% ipython --no-banner

In [1]: import numpy as np

In [2]: np.set_printoptions(precision=2, suppress=True, linewidth=160, sign=" ")

In [3]: def rd(a):
   ...:     return np.round(a, 2) + 0
   ...: 

In [4]: q, _ = np.linalg.qr(np.array([[0.5, -0.7, 0.3, -0.3],
   ...:     [-0.6, 1.0, 1.0, -1.0],
   ...:     [0.1, -0.1, 1.7, -0.7],
   ...:     [-0.6, -0.2, 1.1, -1.3]]))

In [5]: V, _ = np.linalg.qr(np.array([[0.7, 0.5, 0.8], [-2.2, 0.4, 1.4], [-0.2, -0.8, 1.0]]))

In [6]: sigma = 3 * 0.2 ** np.arange(3)

In [7]: K = q[:, :3] * sigma @ V[:3]

In [8]: print(rd(K))
[[ 0.63  0.75 -1.18]
 [-0.86 -0.94  1.34]
 [ 0.09  0.08 -0.3 ]
 [-0.1  -1.11  1.51]]

In [9]: left, sigma = np.linalg.svd(K)
---------------------------------------------------------------------------
ValueError                                Traceback (most recent call last)
Cell In[9], line 1
----> 1 left, sigma = np.linalg.svd(K)

ValueError: too many values to unpack (expected 2)

In [10]: left, sigma, VT = np.linalg.svd(K, full_matrices=False)

In [11]: print(rd(np.sqrt((sigma ** 2).sum())), rd(np.linalg.norm(K)))
3.06 3.06

In [12]: out = K / np.sqrt((K ** 2).mean(axis=1, keepdims=True))

In [13]: print(rd(np.linalg.norm(out, axis=1)))
[ 1.73  1.73  1.73  1.73]

In [14]: print(rd(out[0]))
[ 0.71  0.85 -1.33]

In [15]: print(np.linalg.matrix_rank(K - K.mean(axis=1, keepdims=True)))
2

In [16]: print(rd(K - K.mean(axis=1, keepdims=True)))
[[ 0.56  0.68 -1.24]
 [-0.71 -0.79  1.49]
 [ 0.13  0.12 -0.25]
 [-0.2  -1.21  1.41]]

In [17]: X = np.load("layer12.npy")

In [18]: print(X)
[[ 5  4 -5]
 [ 4  2 -4]
 [ 0  0  0]
 [ 9  1  1]
 [ 0  0  0]
 [ 4  2 -4]
 [ 0  0  0]
 [ 0  0  0]
 [ 5 -1  5]
 [ 5  4 -5]
 [ 5 -1  5]
 [ 5  4 -5]
 [ 0  0  0]
 [ 0  0  0]
 [ 0  0  0]
 [ 5  4 -5]
 [ 0  0  0]
 [ 0  0  0]
 [ 0  0  0]
 [ 4  2 -4]
 [ 5  4 -5]
 [ 0  0  0]
 [10  3  0]
 [ 0  0  0]]

In [19]: q, r_ = np.linalg.qr(X)

In [20]: print(q.shape, r_.shape)
(24, 3) (3, 3)

In [21]: print(rd(r_))
[[-20.1   -7.61   5.67]
 [  0.    -6.79  13.24]
 [  0.     0.    -4.08]]

In [22]: print(np.allclose(r_.T @ r_, X.T @ X))
True
